% ipython --no-banner

In [1]: import numpy as np

In [2]: np.set_printoptions(suppress=True, linewidth=140)

In [3]: A = np.loadtxt("w.csv", delimiter=",")

In [4]: A
Out[4]: 
array([[ 4.,  0.,  0.,  0.,  0.,  0.,  0.],
       [ 0.,  0.,  1.,  0.,  0.,  0.,  0.],
       [ 0.,  0.,  0.,  0.,  0., -9.,  0.],
       [ 0.,  0.,  0., -3.,  0.,  0.,  0.],
       [ 0.,  0.,  0.,  0.,  0.,  0., -5.],
       [ 0.,  9.,  0.,  0.,  0.,  0.,  0.],
       [ 0.,  0.,  0.,  0., -8.,  0.,  0.]])

In [5]: # 4 blocks once reordered

In [6]: A @ A
Out[6]: 
array([[ 16.,   0.,   0.,   0.,   0.,   0.,   0.],
       [  0.,   0.,   0.,   0.,   0.,  -9.,   0.],
       [  0., -81.,   0.,   0.,   0.,   0.,   0.],
       [  0.,   0.,   0.,   9.,   0.,   0.,   0.],
       [  0.,   0.,   0.,   0.,  40.,   0.,   0.],
       [  0.,   0.,   9.,   0.,   0.,   0.,   0.],
       [  0.,   0.,   0.,   0.,   0.,   0.,  40.]])

In [7]: np.flatnonzero(np.linalg.matrix_power((A != 0) + (A.T != 0) + np.eye(7), 7)[5])
Out[7]: array([1, 2, 5])

In [8]: (A != 0).astype(int)
Out[8]: 
array([[1, 0, 0, 0, 0, 0, 0],
       [0, 0, 1, 0, 0, 0, 0],
       [0, 0, 0, 0, 0, 1, 0],
       [0, 0, 0, 1, 0, 0, 0],
       [0, 0, 0, 0, 0, 0, 1],
       [0, 1, 0, 0, 0, 0, 0],
       [0, 0, 0, 0, 1, 0, 0]])

In [9]: np.round(np.sort(np.linalg.eigvals(A).real), 3)
Out[9]: array([-6.325, -4.327, -3.   ,  2.163,  2.163,  4.   ,  6.325])
